% ipython --no-banner

In [1]: import numpy as np

In [2]: import numpy.linalg as la

In [3]: np.set_printoptions(suppress=True, linewidth=200)

In [4]: W2 = np.array([[0, 2, 1], [-2, 0, 0], [1, -1, -2]])

In [5]: rng = np.random.default_rng(147287)

In [6]: M = (rng.random((14, 3)) < 0.25) @ W2

In [7]: M
Out[7]: 
array([[-1, -1, -2],
       [ 0,  2,  1],
       [ 0,  2,  1],
       [ 0,  0,  0],
       [ 0,  0,  0],
       [ 1, -1, -2],
       [-2,  0,  0],
       [ 0,  0,  0],
       [ 0,  2,  1],
       [ 0,  0,  0],
       [ 1, -1, -2],
       [-2,  2,  1],
       [ 0,  0,  0],
       [-2,  0,  0]])

In [8]: # row 2 repeats row 1

In [9]: gram = np.cov(M, rowvar=False)

In [10]: gram.shape
Out[10]: (3, 3)

In [11]: print(np.round(np.polyfit(M[:, 0], M[:, 1], 1), 2))
[-0.24  0.27]

In [12]: print(np.round(M.std(axis=0), 2))
[0.97 1.11 1.06]

In [13]: np.median(M, axis=0)
Out[13]: array([0., 0., 0.])

In [14]: np.round(np.corrcoef(M.T), 2)
Out[14]: 
array([[ 1.  , -0.21, -0.33],
       [-0.21,  1.  ,  0.89],
       [-0.33,  0.89,  1.  ]])

In [15]: X = np.load("arr.npy")

In [16]: X
Out[16]: 
array([[ 0,  1,  0, -1],
       [ 0,  0,  0, -1],
       [ 0,  0,  0,  0],
       [ 0,  0,  0,  0]])

In [17]: # triangular, det is the product of the diagonal

In [18]: np.round(np.sort(la.eigvals(X).real), 2)
Out[18]: array([0., 0., 0., 0.])

In [19]: (X != 0).astype(int)
Out[19]: 
array([[0, 1, 0, 1],
       [0, 0, 0, 1],
       [0, 0, 0, 0],
       [0, 0, 0, 0]])

In [20]: X @ X
Out[20]: 
array([[ 0,  0,  0, -1],
       [ 0,  0,  0,  0],
       [ 0,  0,  0,  0],
       [ 0,  0,  0,  0]])

In [21]: np.flatnonzero(la.matrix_power((X != 0) + (X.T != 0) + np.eye(4), 4)[0])
Out[21]: array([0, 1, 3])

In [22]: F = np.array([[3, 3], [1, 0]])

In [23]: F[:, 1] = -1 * F[:, 0]

In [24]: print(F)
[[ 3 -3]
 [ 1 -1]]

In [25]: np.allclose(F[:-1].T @ la.lstsq(F[:-1].T, F[-1])[0], F[-1])
Out[25]: True

In [26]: la.lstsq(F[:-1].T, F[-1])[2]
Out[26]: np.int32(1)

In [27]: np.abs(np.diag(la.qr(F)[1])) > 1e-9
Out[27]: array([ True, False])
